$ ipython --no-banner

In [1]: import numpy as np

In [2]: import numpy.linalg as la

In [3]: np.set_printoptions(precision=2, suppress=True, linewidth=100, sign=" ")

In [4]: X = np.load("data.npy")

In [5]: print(X)
[[ 0.2   0.    0.    0.    0.2   0.2   0.2   0.    0.2 ]
 [ 0.    0.33  0.    0.33  0.    0.    0.33  0.    0.  ]
 [ 0.    0.    0.33  0.    0.    0.    0.33  0.    0.33]
 [ 0.25  0.    0.    0.5   0.25  0.    0.    0.    0.  ]
 [ 0.    0.    0.    0.    0.5   0.    0.    0.    0.5 ]
 [ 0.    0.    0.    0.    0.    0.67  0.    0.33  0.  ]
 [ 0.17  0.17  0.    0.17  0.    0.17  0.33  0.    0.  ]
 [ 0.    0.    0.    0.    0.    0.    0.33  0.67  0.  ]
 [ 0.2   0.    0.2   0.    0.2   0.    0.    0.    0.4 ]]

In [6]: f, v = X[7], X[5]

In [7]: np.round(f @ f, 2)
Out[7]: np.float64(0.56)

In [8]: np.round(f @ v, 2)
Out[8]: np.float64(0.22)

In [9]: pr = (f @ v) / (f @ f) * f

In [10]: v - pr
Out[10]: array([ 0.  ,  0.  ,  0.  ,  0.  ,  0.  ,  0.67, -0.13,  0.07,  0.  ])

In [11]: pr
Out[11]: array([ 0.  ,  0.  ,  0.  ,  0.  ,  0.  ,  0.  ,  0.13,  0.27,  0.  ])

In [12]: la.matrix_rank(np.outer(f, v))
Out[12]: np.int64(1)

In [13]: left, sigma, vt = la.svd(X)

In [14]: sigma.round(2) + 0
Out[14]: array([ 1.06,  0.9 ,  0.74,  0.64,  0.52,  0.33,  0.26,  0.15,  0.  ])

In [15]: np.argmax(sigma[:-1] / (sigma[1:] + 1e-6)) + 1
Out[15]: np.int64(8)

In [16]: other = left[:, :8] @ np.diag(sigma[:8]) @ vt[:8]

In [17]: print(la.matrix_rank(X, rtol=0.05))
8

In [18]: round(la.norm(X - other) / la.norm(X), 2)
Out[18]: np.float64(0.0)

In [19]: rank = la.matrix_rank(X)

In [20]: rank
Out[20]: np.int64(8)

In [21]: null = la.svd(X)[2][rank:].T

In [22]: np.round(null @ null.T, 2) + 0
Out[22]: 
array([[ 0.  ,  0.  ,  0.  ,  0.  ,  0.  ,  0.  ,  0.  ,  0.  ,  0.  ],
       [ 0.  ,  0.07,  0.14, -0.07,  0.14,  0.  ,  0.  ,  0.  , -0.14],
       [ 0.  ,  0.14,  0.29, -0.14,  0.29,  0.  ,  0.  ,  0.  , -0.29],
       [ 0.  , -0.07, -0.14,  0.07, -0.14,  0.  ,  0.  ,  0.  ,  0.14],
       [ 0.  ,  0.14,  0.29, -0.14,  0.29,  0.  ,  0.  ,  0.  , -0.29],
       [ 0.  ,  0.  ,  0.  ,  0.  ,  0.  ,  0.  ,  0.  ,  0.  ,  0.  ],
       [ 0.  ,  0.  ,  0.  ,  0.  ,  0.  ,  0.  ,  0.  ,  0.  ,  0.  ],
       [ 0.  ,  0.  ,  0.  ,  0.  ,  0.  ,  0.  ,  0.  ,  0.  ,  0.  ],
       [ 0.  , -0.14, -0.29,  0.14, -0.29,  0.  ,  0.  ,  0.  ,  0.29]])

In [23]: print(la.matrix_rank(X.T @ X), la.matrix_rank(X @ X.T))
8 8

In [24]: [int(la.matrix_rank(X[:i])) for i in range(1, len(X) + 1)]
Out[24]: [1, 2, 3, 4, 5, 6, 6, 7, 8]

In [25]: data = np.array([[0.1, -0.9, 0.2, 0.6],
    ...:     [0.3, 0.8, 1.1, 0.0],
    ...:     [2.1, -0.2, -0.7, -0.5],
    ...:     [-0.5, 1.3, 1.0, 1.0],
    ...:     [0.1, -0.3, 0.8, -0.5]])

In [26]: rng = np.random.default_rng(3234)

In [27]: data[4] = data[3] + 0.3 * rng.normal(size=4)

In [28]: data
Out[28]: 
array([[ 0.1 , -0.9 ,  0.2 ,  0.6 ],
       [ 0.3 ,  0.8 ,  1.1 ,  0.  ],
       [ 2.1 , -0.2 , -0.7 , -0.5 ],
       [-0.5 ,  1.3 ,  1.  ,  1.  ],
       [-0.67,  0.86,  0.81,  1.64]])

In [29]: x0 = np.array([3, 3, 4, 5])

In [30]: y = data @ x0

In [31]: y
Out[31]: array([  1.4 ,   7.7 ,   0.4 ,  11.4 ,  12.01])

In [32]: la.lstsq(data, y)[0]
Out[32]: array([ 3.,  3.,  4.,  5.])

In [33]: np.round(la.pinv(data) @ data, 2) + 0
Out[33]: 
array([[ 1.,  0.,  0.,  0.],
       [ 0.,  1.,  0.,  0.],
       [ 0.,  0.,  1.,  0.],
       [ 0.,  0.,  0.,  1.]])

In [34]: y = y + 0.3 * rng.normal(size=5)

In [35]: y
Out[35]: array([  1.33,   7.91,   0.77,  11.75,  12.12])

In [36]: c, *_ = la.lstsq(data, y)

In [37]: c.round()
Out[37]: array([ 3.,  3.,  4.,  5.])

In [38]: np.round(data.T @ (y - data @ c), 2) + 0
Out[38]: array([ 0.,  0.,  0.,  0.])
